In [1]: import numpy as np

In [2]: np.set_printoptions(precision=3, suppress=True, linewidth=140, floatmode="fixed")

In [3]: rng = np.random.default_rng(72)

In [4]: lab = rng.integers(0, 3, 7)

In [5]: X = np.triu((lab[:, None] == lab) & (rng.random((7, 7)) < 0.8), 1).astype(int)

In [6]: X += X.T

In [7]: X
Out[7]: 
array([[0, 1, 0, 0, 0, 0, 0],
       [1, 0, 0, 0, 0, 0, 0],
       [0, 0, 0, 0, 1, 0, 0],
       [0, 0, 0, 0, 0, 1, 1],
       [0, 0, 1, 0, 0, 0, 0],
       [0, 0, 0, 1, 0, 0, 1],
       [0, 0, 0, 1, 0, 1, 0]])

In [8]: # symmetric

In [9]: [round(float(np.linalg.det(X[:i, :i])), 2) + 0 for i in range(1, 8)]
Out[9]: [0.0, -1.0, 0.0, 0.0, 0.0, -1.0, 2.0]

In [10]: np.round(np.linalg.eigvalsh(X).min(), 3)
Out[10]: np.float64(-1.0)

In [11]: np.all(np.linalg.eigvalsh(X) > 0)
Out[11]: np.False_

In [12]: Y = X / np.linalg.norm(X, axis=1, keepdims=True)

In [13]: G = Y @ Y.T

In [14]: (G - 2 * np.eye(7)).round(6).argmax(axis=1)
Out[14]: array([1, 0, 0, 5, 0, 3, 3])

In [15]: np.linalg.norm(Y, axis=1)
Out[15]: array([1.000, 1.000, 1.000, 1.000, 1.000, 1.000, 1.000])

In [16]: G[6]
Out[16]: array([0.000, 0.000, 0.000, 0.500, 0.000, 0.500, 1.000])

In [17]: np.degrees(np.arccos(np.clip(G[6, 0], -1, 1)))
Out[17]: np.float64(90.0)

In [18]: arr = np.load("layer15.npy")

In [19]: print(arr)
[[ 1.416  1.913 -1.867  2.756 -0.419  2.818 -0.371]
 [ 0.363 -3.058  0.871  0.963 -0.925  3.503 -0.840]
 [-0.390  2.480  2.683 -1.912  0.772 -2.277 -1.437]
 [ 0.177  3.648  0.348  1.504  0.651  2.091 -2.117]
 [ 1.343 -1.270  0.267  0.662  3.312 -3.161  0.335]
 [-0.645  0.977  2.138  0.551  0.385 -3.257  2.829]
 [ 1.113 -0.597  0.170  2.391 -0.944  4.059  0.541]
 [ 1.652 -2.303  1.090 -2.251  0.489 -1.638 -2.791]
 [-1.906  0.081 -0.198  3.168  1.878 -0.480 -2.744]
 [ 0.341  3.811  0.084  2.314  2.094  0.181 -0.761]
 [ 2.445 -1.942 -0.772 -3.036  0.604 -0.103 -2.250]
 [ 2.086 -1.138  0.327 -2.183  3.265  1.328  1.434]
 [ 1.889 -3.118  0.704 -2.905  0.337 -1.629  0.106]
 [-3.189  0.541  0.981  3.236  0.775 -1.485 -0.545]
 [ 2.610  1.074  0.298 -1.744  0.720  2.085  3.006]
 [ 0.559 -1.708 -1.047  4.079 -0.166 -1.708 -1.045]
 [-1.300 -1.479  3.210  1.758 -2.392  0.536  1.311]
 [ 1.538  1.698 -2.252  3.331 -0.429 -0.784 -1.670]
 [ 4.165 -1.749  0.915  0.413 -1.642  0.910 -0.243]
 [ 2.701  1.279 -0.146  1.767 -3.535  0.304  0.581]
 [-2.338  1.630  3.269  0.966 -1.958  0.539  1.064]
 [-2.778  1.297  0.417  2.374 -1.541  1.497 -2.274]
 [ 0.357  0.801 -1.343  2.086  3.331  1.084  2.409]
 [-0.688 -3.599  1.490 -1.713  2.518 -0.207 -0.193]
 [ 1.012  0.744 -2.804 -0.324  0.494  2.453  3.032]
 [-1.563 -1.219  1.343 -3.610  1.711  1.701  0.645]
 [ 2.844 -2.072  1.737 -1.340  2.194  1.623 -0.596]
 [ 4.358  1.149 -0.199  0.088 -1.728 -1.137 -0.598]
 [ 0.417 -1.371 -1.578  1.192 -2.698 -2.635 -2.195]
 [ 1.697 -2.524  0.931 -1.762  1.107 -1.969  2.584]
 [-1.040 -3.516 -1.259  0.481 -0.241 -2.219 -2.181]
 [ 0.717 -2.927 -0.618  1.705  2.719  2.231 -0.506]]

In [20]: G = np.cov(arr, rowvar=False)

In [21]: print(arr.std(axis=0))
[1.843 2.047 1.451 2.098 1.790 1.955 1.697]

In [22]: np.polyfit(arr[:, 0], arr[:, 2], 1)
Out[22]: array([-0.222,  0.425])

In [23]: print(round(float(np.corrcoef(arr[:, 0], arr[:, 2])[0, 1]), 3))
-0.282

In [24]: np.argsort(-arr.std(axis=0).round(6), kind="stable")
Out[24]: array([3, 1, 5, 0, 4, 6, 2])
